>>> import numpy as np
>>> np.set_printoptions(precision=1, suppress=True, linewidth=160, floatmode="fixed")
>>> E = np.load("w.npy")
>>> E
array([[-1, -3,  2, -1, -1, -3,  2,  1,  3],
       [-3, -1, -3,  2, -1, -1, -3,  2,  1],
       [ 2, -3, -1, -3,  2, -1, -1, -3,  2],
       [-1,  2, -3, -1, -3,  2, -1, -1, -3],
       [-1, -1,  2, -3, -1, -3,  2, -1, -1],
       [-3, -1, -1,  2, -3, -1, -3,  2, -1],
       [ 2, -3, -1, -1,  2, -3, -1, -3,  2],
       [ 1,  2, -3, -1, -1,  2, -3, -1, -3],
       [ 3,  1,  2, -3, -1, -1,  2, -3, -1]])
>>> # equal to its transpose
>>> evals, vecs = np.linalg.eigh(E)
>>> x0 = np.array([2, 2, 3, 0, 2, 2, 3, 1, 1])
>>> np.linalg.eigvalsh(E[1:, 1:])
array([-8.4, -7.4, -5.1, -1.6,  0.8,  1.3,  1.6, 10.7])
>>> x0 @ E @ x0
np.int64(-168)
>>> (np.sign(vecs[:, -1].round(6)) == np.sign(vecs[0, -1].round(6))).astype(int)
array([1, 0, 1, 0, 1, 0, 1, 0, 1])
>>> vecs * np.maximum(evals, 0) @ vecs.T
array([[ 1.8, -1.3,  1.4, -1.3,  0.4, -1.2,  1.4, -1.0,  1.7],
       [-1.3,  1.7, -1.7,  1.3, -1.0,  0.9, -1.3,  1.2, -1.0],
       [ 1.4, -1.7,  2.1, -1.8,  1.2, -1.2,  1.2, -1.3,  1.4],
       [-1.3,  1.3, -1.8,  2.0, -1.4,  1.5, -1.2,  0.9, -1.2],
       [ 0.4, -1.0,  1.2, -1.4,  1.8, -1.4,  1.2, -1.0,  0.4],
       [-1.2,  0.9, -1.2,  1.5, -1.4,  2.0, -1.8,  1.3, -1.3],
       [ 1.4, -1.3,  1.2, -1.2,  1.2, -1.8,  2.1, -1.7,  1.4],
       [-1.0,  1.2, -1.3,  0.9, -1.0,  1.3, -1.7,  1.7, -1.3],
       [ 1.7, -1.0,  1.4, -1.2,  0.4, -1.3,  1.4, -1.3,  1.8]])
>>> x0 = np.array([1, 4, -9, 5, -9, 0, -9, -7, -6])
>>> y = E @ x0
>>> b, lr = np.zeros(9), 1 / np.linalg.norm(E, 2) ** 2
>>> for i in range(20):
...     b -= lr * E.T @ (E @ b - y)
...     if i % 5 == 0: print(i, round(np.linalg.norm(E @ b - y), 1))
... 
0 55.2
5 17.3
10 13.7
15 11.6
>>> b
array([ 0.2,  3.2, -9.1,  1.3, -6.8,  1.0, -9.5, -3.8, -7.0])
>>> round(np.linalg.cond(E), 1)
np.float64(28.7)
>>> data = np.load("layer16.npy")
>>> data
array([[-2, -2,  2,  2, -2,  1],
       [ 1,  1, -2, -2,  2, -1],
       [ 0,  0,  1, -1,  1,  0],
       [ 1, -1,  0,  1, -2,  0],
       [ 0, -2, -2, -2,  1,  0],
       [-1, -2, -1,  1,  1, -1],
       [-1,  2, -2, -2, -2, -2]])
>>> np.count_nonzero(data)
np.int64(35)
>>> np.linalg.matrix_rank(data)
np.int64(6)
>>> feats = np.loadtxt("sample17.csv", delimiter=",")
>>> feats.round(1) + 0
array([[ 0.7, -0.1, -0.1, -0.3, -0.1, -0.1,  0.0, -0.3, -0.3, -0.1, -0.2, -0.2, -0.1],
       [-0.1,  0.9, -0.1, -0.2, -0.1,  0.0,  0.0, -0.2, -0.2, -0.1, -0.1, -0.1,  0.0],
       [-0.1, -0.1,  1.0, -0.1,  0.0,  0.0,  0.0, -0.1, -0.1, -0.1, -0.1, -0.1,  0.0],
       [-0.3, -0.2, -0.1,  0.6, -0.1, -0.1,  0.0, -0.4, -0.4, -0.2, -0.3, -0.3, -0.1],
       [-0.1, -0.1,  0.0, -0.1,  1.0,  0.0,  0.0, -0.1, -0.1, -0.1, -0.1, -0.1,  0.0],
       [-0.1,  0.0,  0.0, -0.1,  0.0,  1.0,  0.0, -0.1, -0.1,  0.0, -0.1, -0.1,  0.0],
       [ 0.0,  0.0,  0.0,  0.0,  0.0,  0.0,  1.0,  0.0,  0.0,  0.0,  0.0,  0.0,  0.0],
       [-0.3, -0.2, -0.1, -0.4, -0.1, -0.1,  0.0,  0.6, -0.4, -0.2, -0.3, -0.3, -0.1],
       [-0.3, -0.2, -0.1, -0.4, -0.1, -0.1,  0.0, -0.4,  0.6, -0.2, -0.3, -0.3, -0.1],
       [-0.1, -0.1, -0.1, -0.2, -0.1,  0.0,  0.0, -0.2, -0.2,  0.9, -0.1, -0.1,  0.0],
       [-0.2, -0.1, -0.1, -0.3, -0.1, -0.1,  0.0, -0.3, -0.3, -0.1,  0.8, -0.2, -0.1],
       [-0.2, -0.1, -0.1, -0.3, -0.1, -0.1,  0.0, -0.3, -0.3, -0.1, -0.2,  0.8, -0.1],
       [-0.1,  0.0,  0.0, -0.1,  0.0,  0.0,  0.0, -0.1, -0.1,  0.0, -0.1, -0.1,  1.0]])
>>> np.allclose(feats @ feats.T, feats.T @ feats)
True
>>> np.trace(feats)
np.float64(11.0)
>>> np.sort(np.abs(np.linalg.eigvals(feats)))
array([1.0, 1.0, 1.0, 1.0, 1.0, 1.0, 1.0, 1.0, 1.0, 1.0, 1.0, 1.0, 1.0])
>>> rng = np.random.default_rng(13)
>>> labels = rng.permutation(13)
>>> labels
array([ 6,  1,  5,  0,  4,  7,  2,  8,  3, 10, 11,  9, 12])
>>> M2 = feats[labels][:, labels]
>>> np.round(np.linalg.det(M2), 1), np.round(np.linalg.det(feats[labels]), 1)
(np.float64(-1.0), np.float64(-1.0))
>>> np.sort(np.abs(np.linalg.eigvals(M2)))
array([1.0, 1.0, 1.0, 1.0, 1.0, 1.0, 1.0, 1.0, 1.0, 1.0, 1.0, 1.0, 1.0])
>>> F = np.loadtxt("a.csv", delimiter=",")
>>> F
array([[-11.0,   5.0, -17.0, -10.0,  -8.0,  -2.0,   1.0,   4.0,   1.0, -13.0,   5.0,   1.0,  10.0],
       [-15.0,   1.0, -10.0, -30.0,   5.0,   9.0,   9.0,   1.0,  -3.0, -11.0,  -4.0, -10.0,   2.0],
       [  5.0,   3.0,  -4.0, -24.0,   5.0,   7.0,   6.0,   0.0, -10.0,   5.0,  -4.0,   7.0,   2.0],
       [-17.0,  -4.0,  -8.0,  -7.0,  19.0,   1.0,  -5.0, -11.0,  12.0,  13.0,  -5.0,   0.0,  19.0],
       [ -4.0,  -4.0,   8.0, -23.0, -10.0,  -3.0,   5.0,   7.0,   5.0,  -4.0,  -5.0,   0.0,   5.0],
       [ -2.0,   2.0,  -1.0, -14.0,  -7.0,   7.0,   4.0,  16.0,   6.0, -19.0,  -8.0,   8.0,   6.0],
       [ -7.0,   8.0,  -7.0, -15.0,  -5.0,   9.0,  11.0,   8.0,  -2.0, -10.0,   4.0,  -1.0,  -7.0],
       [-13.0,   5.0,  -9.0,   1.0,   0.0,   3.0,   3.0,   7.0,  21.0,   2.0,   4.0,   3.0,   7.0],
       [ -3.0,  -3.0,   3.0, -16.0,   5.0,   5.0, -20.0,  -5.0,   2.0, -13.0, -11.0,  -1.0,   2.0],
       [ -5.0,   0.0,  -5.0,   3.0,   1.0,   2.0,   0.0,  -8.0,  -1.0,   6.0,  -6.0,   2.0,   8.0],
       [  4.0,   5.0, -12.0,  -9.0,   4.0,  15.0,  11.0,  -1.0, -10.0,  -5.0,   4.0,   1.0,  -7.0],
       [ -9.0, -10.0,   1.0, -17.0, -14.0,  -3.0,   8.0,   8.0,   1.0, -11.0,   7.0, -13.0,   1.0],
       [-10.0,   7.0,   6.0, -16.0,  -9.0,  -4.0,  -7.0,   1.0,   1.0, -17.0, -13.0,  12.0,  13.0],
       [ -4.0,   2.0,  -4.0,  -7.0,  -9.0,   2.0,   6.0,  11.0,   8.0, -12.0,   1.0,  -6.0,  -3.0],
       [ -5.0,  -4.0,   6.0, -18.0,   2.0,   4.0, -17.0,  -4.0, -11.0, -21.0, -24.0,   1.0,   9.0],
       [  3.0,   6.0,  -3.0,  -6.0,   4.0,  11.0,  -1.0,   1.0,   2.0,  -6.0,   9.0,  -3.0, -14.0],
       [ -7.0,  -2.0,  -7.0, -13.0,  -2.0,   2.0,  22.0,  14.0,   3.0,  -7.0,  -5.0,   0.0,  13.0],
       [  0.0,   0.0,   0.0,   0.0,   0.0,   0.0,   0.0,   0.0,   0.0,   0.0,   0.0,   0.0,   0.0],
       [ -5.0, -12.0,   5.0, -10.0,  -5.0,  -5.0,   2.0,  -3.0,  -7.0,   1.0,   6.0,  -7.0,   4.0],
       [ -4.0,  -7.0,   2.0,  -3.0,  -7.0,  -1.0,  -5.0,  -1.0,  -7.0,  -7.0,   6.0,  -4.0,  -1.0],
       [-12.0,   5.0,  -5.0, -21.0,  17.0,   6.0,  -8.0, -14.0,  -3.0, -12.0,  -7.0,  -3.0,   8.0],
       [-15.0,  -6.0,   2.0, -17.0, -18.0,   0.0,  -4.0,  -2.0,  -9.0,  -9.0,  -8.0,   5.0,  12.0],
       [-14.0,   6.0,   4.0,  -3.0,   1.0,   3.0, -23.0, -14.0,   2.0, -13.0,   6.0,   0.0,  -1.0],
       [ -5.0,   7.0,  -3.0,  -3.0,  -4.0,  -8.0, -25.0, -13.0,  -1.0, -23.0,  -2.0,  -3.0,   7.0],
       [ -5.0,  14.0, -14.0,  -6.0,   5.0,   5.0,  -7.0, -17.0,  -7.0,   1.0,  -6.0,   3.0,   4.0],
       [-11.0,   1.0,   0.0, -14.0, -11.0,   1.0,   1.0,  -1.0,  -2.0,  -2.0, -14.0,   9.0,  13.0],
       [  4.0,   5.0,   6.0, -15.0,   1.0,  10.0,  -9.0,  -1.0,  -1.0,  -6.0,   3.0,   6.0, -11.0],
       [-15.0,  -5.0, -17.0, -15.0,   0.0,  10.0,  -2.0,   9.0,   8.0, -23.0,   6.0,  -9.0,   4.0],
       [  1.0,   1.0,  -5.0, -16.0, -11.0,  15.0,  16.0,  19.0,  -5.0, -17.0,   2.0, -12.0, -18.0],
       [-12.0,  -1.0,  -2.0, -14.0,  13.0,  -3.0, -10.0, -13.0,   1.0, -10.0, -13.0,  -4.0,  17.0],
       [ -6.0,   1.0,   5.0, -17.0, -12.0,  -1.0,   1.0,   7.0,  -1.0,  -8.0,  -8.0,   7.0,   5.0],
       [ -7.0,  12.0, -19.0,  -7.0,  -1.0,  -1.0,   6.0,   5.0,   8.0,  -6.0,  -1.0,   5.0,  11.0],
       [ -4.0,  -5.0,  -7.0,   0.0,   1.0,   4.0,   1.0,   3.0,   1.0,  -2.0,  13.0,   3.0,   3.0],
       [ -4.0,  -7.0,   2.0,  -3.0,  -7.0,  -1.0,  -5.0,  -1.0,  -7.0,  -7.0,   6.0,  -4.0,  -1.0],
       [ 13.0,  -3.0,  -1.0, -19.0,  -5.0,  20.0,   8.0,   8.0, -16.0, -12.0,  -4.0,  -1.0, -15.0],
       [-19.0,  -9.0,   9.0, -15.0,  -1.0,  -2.0, -31.0, -16.0,  -6.0,  -7.0, -12.0,   1.0,  12.0],
       [  5.0,  -5.0,  -7.0,   1.0,   2.0,   9.0,  14.0,  13.0,  -1.0,   2.0,   2.0,   0.0,  -2.0],
       [ -7.0,  -2.0,   3.0, -31.0,  11.0,   8.0,  -8.0, -10.0,  -8.0,  -3.0,  -8.0,   1.0,   3.0],
       [ -4.0,   6.0,   6.0, -12.0,  -7.0,  -9.0, -33.0, -15.0,  -4.0, -23.0,  -8.0,   6.0,  10.0],
       [  4.0,   7.0, -15.0,  -4.0,   0.0,   0.0,   0.0,  -8.0,  -8.0,  -6.0,  -8.0,   0.0,   7.0],
       [-17.0,   6.0,  -3.0, -12.0,  -6.0, -14.0,  -2.0,  -9.0,   5.0,   6.0, -12.0,  -3.0,  18.0],
       [-12.0,   9.0, -16.0, -31.0,   5.0,   5.0,  -3.0,  -5.0,   1.0, -18.0,  -7.0, -14.0,   2.0]])
>>> # rows 19 and 33 are equal
>>> d = np.linalg.norm(F[:, None] - F[None], axis=-1)
>>> d[34].round(6).argsort(kind="stable")[:4]
array([34, 28, 10,  6])
>>> np.linalg.matrix_rank(d ** 2)
np.int64(15)
>>> (d + 1e9 * np.eye(42)).round(6).argmin(axis=1)
array([31, 41, 10, 29, 30, 30, 13, 31, 14, 17,  6, 13, 30,  6,  8, 26,  5,  9, 19, 33, 29, 25, 23, 38, 39, 30, 15,  0,  6, 20,  4,  0, 17, 19, 28,  8, 32, 20,
       23, 24, 25,  1])
>>> np.unravel_index(d.round(6).argmax(), d.shape)
(np.int64(28), np.int64(35))
>>> x0 = np.array([2, 0, 0, 1, 2, 3, 3, 2, 0, 1, 1, 0, 0])
>>> y = feats @ x0
>>> b, lr = np.zeros(13), 1 / np.linalg.norm(feats, 2) ** 2
>>> for i in range(300):
...     b -= lr * feats.T @ (feats @ b - y)
...     if i % 50 == 0: print(i, round(np.linalg.norm(feats @ b - y), 1))
... 
0 0.0
50 0.0
100 0.0
150 0.0
200 0.0
250 0.0
>>> b.round(1) + 0
array([2.0, 0.0, 0.0, 1.0, 2.0, 3.0, 3.0, 2.0, 0.0, 1.0, 1.0, 0.0, 0.0])
>>> M = np.array([[5, 6, 0, 5, 3, 0, 4, 0, 0, -3, 4, 7, 4],
...     [4, 5, -1, 4, 2, -1, 3, -1, -1, -4, 3, 6, 3],
...     [6, 7, 1, 6, 4, 1, 5, 1, 1, -2, 5, 8, 5],
...     [5, 6, 0, 5, 3, 0, 4, 0, 0, -3, 4, 7, 4]])
>>> U, sv, Vh = np.linalg.svd(M)
>>> np.argmax(sv[:-1] / (sv[1:] + 1e-6)) + 1
np.int64(2)
>>> sv.round(1) + 0
array([28.6,  3.7,  0.0,  0.0])
>>> M2 = U[:, :2] @ np.diag(sv[:2]) @ Vh[:2]
>>> np.round(np.abs(M - M2).max(), 1)
np.float64(0.0)
>>> np.linalg.matrix_rank(M, rtol=0.05)
np.int64(2)
>>> round(np.linalg.norm(M - M2, 2), 1), np.round(sv[2], 1)
(np.float64(0.0), np.float64(0.0))
>>> np.round(np.linalg.norm(M - M2) / np.linalg.norm(M), 1)
np.float64(0.0)
>>> np.linalg.matrix_rank(M2)
np.int64(2)
>>> M2.round(1) + 0
array([[ 5.0,  6.0,  0.0,  5.0,  3.0,  0.0,  4.0,  0.0,  0.0, -3.0,  4.0,  7.0,  4.0],
       [ 4.0,  5.0, -1.0,  4.0,  2.0, -1.0,  3.0, -1.0, -1.0, -4.0,  3.0,  6.0,  3.0],
       [ 6.0,  7.0,  1.0,  6.0,  4.0,  1.0,  5.0,  1.0,  1.0, -2.0,  5.0,  8.0,  5.0],
       [ 5.0,  6.0,  0.0,  5.0,  3.0,  0.0,  4.0,  0.0,  0.0, -3.0,  4.0,  7.0,  4.0]])
>>> C2 = M.T @ M
>>> np.linalg.matrix_rank(C2)
np.int64(2)
>>> (M @ M.T).shape
(4, 4)
>>> np.round(np.linalg.eigvalsh(C2)[::-1], 1) + 0
array([816.4,  13.6,   0.0,   0.0,   0.0,   0.0,   0.0,   0.0,   0.0,   0.0,   0.0,   0.0,   0.0])
>>> np.diag(C2)
array([102, 146,   2, 102,  38,   2,  66,   2,   2,  38,  66, 198,  66])
>>> x0 = np.array([1, 2, 0, 3, 3, 0, 0, 0, 3, 3, 3, 2, 0])
>>> h = np.maximum(M @ x0, 0)
>>> M * (h > 1e-9)[:, None]
array([[ 5,  6,  0,  5,  3,  0,  4,  0,  0, -3,  4,  7,  4],
       [ 4,  5, -1,  4,  2, -1,  3, -1, -1, -4,  3,  6,  3],
       [ 6,  7,  1,  6,  4,  1,  5,  1,  1, -2,  5,  8,  5],
       [ 5,  6,  0,  5,  3,  0,  4,  0,  0, -3,  4,  7,  4]])
>>> M.T @ h
array([1200, 1432,   40, 1200,  736,   40,  968,   40,   40, -656,  968, 1664,  968])
>>> np.tanh(M @ x0)
array([1.0, 1.0, 1.0, 1.0])
>>> np.maximum(M @ (3 * x0), 0)
array([174, 114, 234, 174])
>>> np.linalg.matrix_rank(M, rtol=0.1)
np.int64(2)
>>> u = np.array([2, -1])
>>> np.cross(data[1, :3], data[0, :3])
array([-2,  2,  0])
>>> np.array([np.convolve(row, u, "same") for row in data])
array([[-4, -2,  6,  2, -6,  4],
       [ 2,  1, -5, -2,  6, -4],
       [ 0,  0,  2, -3,  3, -1],
       [ 2, -3,  1,  2, -5,  2],
       [ 0, -4, -2, -2,  4, -1],
       [-2, -3,  0,  3,  1, -3],
       [-2,  5, -6, -2, -2, -2]])
>>> np.polyval(u, data[1])
array([ 1,  1, -5, -5,  3, -3])
>>> np.correlate(data[1], data[0], "full")
array([  1,  -1,  -2,   6,   2, -17,   4,  10,  -2,  -2,   2])
>>> J = np.loadtxt("run19.csv", delimiter=",")
>>> J
array([[  0.5,  -3.3,  -6.6,  -0.1,   0.1,  -5.6,  -3.0],
       [  0.0,   5.3,   9.6,   0.4,  -0.3,   8.1,   5.0],
       [  0.2,  -4.6, -10.1,   0.4,  -0.2,  -7.7,  -4.5],
       [  0.2,   3.5,   7.3,   0.1,  -0.2,   5.7,   3.5],
       [  0.4,  -9.6, -18.9,   0.0,   0.6, -15.9,  -9.5],
       [ -0.4,   1.2,   2.7,  -0.1,   0.5,   2.4,   1.6],
       [  0.4,   2.3,   4.8,   0.5,   0.4,   3.5,   1.8],
       [ -0.1,   6.4,  11.8,   0.5,  -0.5,   9.7,   5.6],
       [ -0.2,  -2.7,  -6.5,  -0.2,   0.6,  -5.4,  -3.2],
       [ -0.2,  -7.8, -14.7,   0.3,   0.5, -12.3,  -7.6],
       [ -0.3,   1.1,   1.9,   0.4,  -0.1,   1.8,   1.5],
       [  0.1,   2.0,   3.2,   0.0,   0.1,   3.3,   2.3],
       [  0.7,  -2.3,  -4.2,   0.2,  -0.4,  -3.5,  -1.9],
       [ -0.2,  -0.2,   0.4,  -0.1,  -0.3,   0.1,   0.4],
       [ -0.2,   2.1,   3.9,   0.2,   0.4,   2.9,   1.9],
       [  0.2,  -2.9,  -5.1,  -0.7,   0.0,  -4.4,  -2.5],
       [ -0.1,  -1.9,  -3.7,  -0.2,   0.2,  -2.6,  -1.6],
       [  0.2,   3.0,   6.1,   0.7,   0.2,   5.1,   2.8],
       [  0.3,   1.0,   1.8,  -0.4,   0.8,   1.7,   0.4],
       [  0.4,  -3.3,  -6.5,  -0.1,   0.2,  -4.9,  -3.2],
       [  0.0,  -1.7,  -1.7,   0.1,   0.0,  -2.0,  -1.0],
       [  0.0,  -0.3,   0.8,  -0.1,   0.5,  -0.5,  -0.1],
       [ -0.1,   1.4,   3.4,  -0.6,  -0.1,   3.2,   1.8],
       [  0.3,   4.7,  10.1,  -0.1,   0.0,   8.2,   4.7],
       [  0.3,  -2.8,  -5.6,  -0.7,   0.2,  -4.3,  -2.7],
       [ -0.4,   2.3,   4.0,   0.1,   0.2,   3.9,   1.8],
       [  0.0,  -1.6,  -3.8,   0.1,   0.3,  -3.6,  -1.8],
       [ -0.2,  -0.1,  -0.1,   0.0,  -0.1,   0.5,   0.1],
       [  0.0,   1.5,   4.0,   0.3,   0.5,   3.3,   1.9],
       [ -0.1,  -0.8,  -2.4,   0.4,   0.0,  -2.4,  -1.5],
       [ -0.5,  -3.2,  -6.1,  -0.4,   0.3,  -5.1,  -2.9],
       [  0.2,  -1.6,  -3.0,  -0.1,   0.4,  -2.5,  -1.6],
       [ -0.1,   1.0,   2.8,   0.1,   0.3,   1.9,   1.0],
       [  0.4,   1.9,   4.0,  -0.3,   0.4,   3.6,   2.2],
       [  0.3,  -1.8,  -4.2,  -0.3,  -0.2,  -3.4,  -1.5],
       [  0.3,  -8.3, -17.7,  -0.3,  -0.4, -14.3,  -9.3],
       [ -0.2,   2.5,   5.9,   0.0,   0.0,   4.5,   2.8],
       [  0.1,  -6.8, -13.2,   0.0,   0.1, -10.8,  -6.5],
       [ -0.1,   0.6,   2.6,  -0.1,   0.1,   2.4,   1.0],
       [  0.2,  -0.2,  -0.3,  -0.3,   0.4,  -0.8,   0.2],
       [  0.3,   3.3,   5.4,  -0.1,  -0.4,   5.1,   3.6],
       [  0.1,  -2.9,  -6.1,   0.3,  -0.4,  -4.8,  -3.1],
       [ -0.4,  -4.5,  -9.2,   0.0,   0.4,  -7.1,  -4.5],
       [  0.2,   1.6,   3.5,  -0.2,   0.2,   3.0,   2.1]])
>>> Xc = J - J.mean(axis=0)
>>> U, sv, Vh = np.linalg.svd(Xc, full_matrices=False)
>>> np.round(Vh[0] * np.sign(Vh[0, np.abs(Vh[0]).argmax()]), 1) + 0
array([0.0, 0.3, 0.7, 0.0, 0.0, 0.6, 0.3])
>>> round((sv ** 2).sum() ** 2 / (sv ** 4).sum(), 1)
np.float64(1.0)
>>> np.abs(Vh[-1])
array([0.4, 0.3, 0.3, 0.5, 0.4, 0.3, 0.3])
>>> np.abs(U[:, 0]).argmax()
np.int64(4)
>>> np.round(sv ** 2 / (sv ** 2).sum(), 1) + 0
array([1.0, 0.0, 0.0, 0.0, 0.0, 0.0, 0.0])
>>> (np.sign(U[:, 0]) == np.sign(U[0, 0])).astype(int)
array([1, 0, 1, 0, 1, 0, 0, 0, 1, 1, 0, 0, 1, 0, 0, 1, 1, 0, 0, 1, 1, 0, 0, 0, 1, 0, 1, 0, 0, 1, 1, 1, 0, 0, 1, 1, 0, 1, 0, 0, 0, 1, 1, 0])
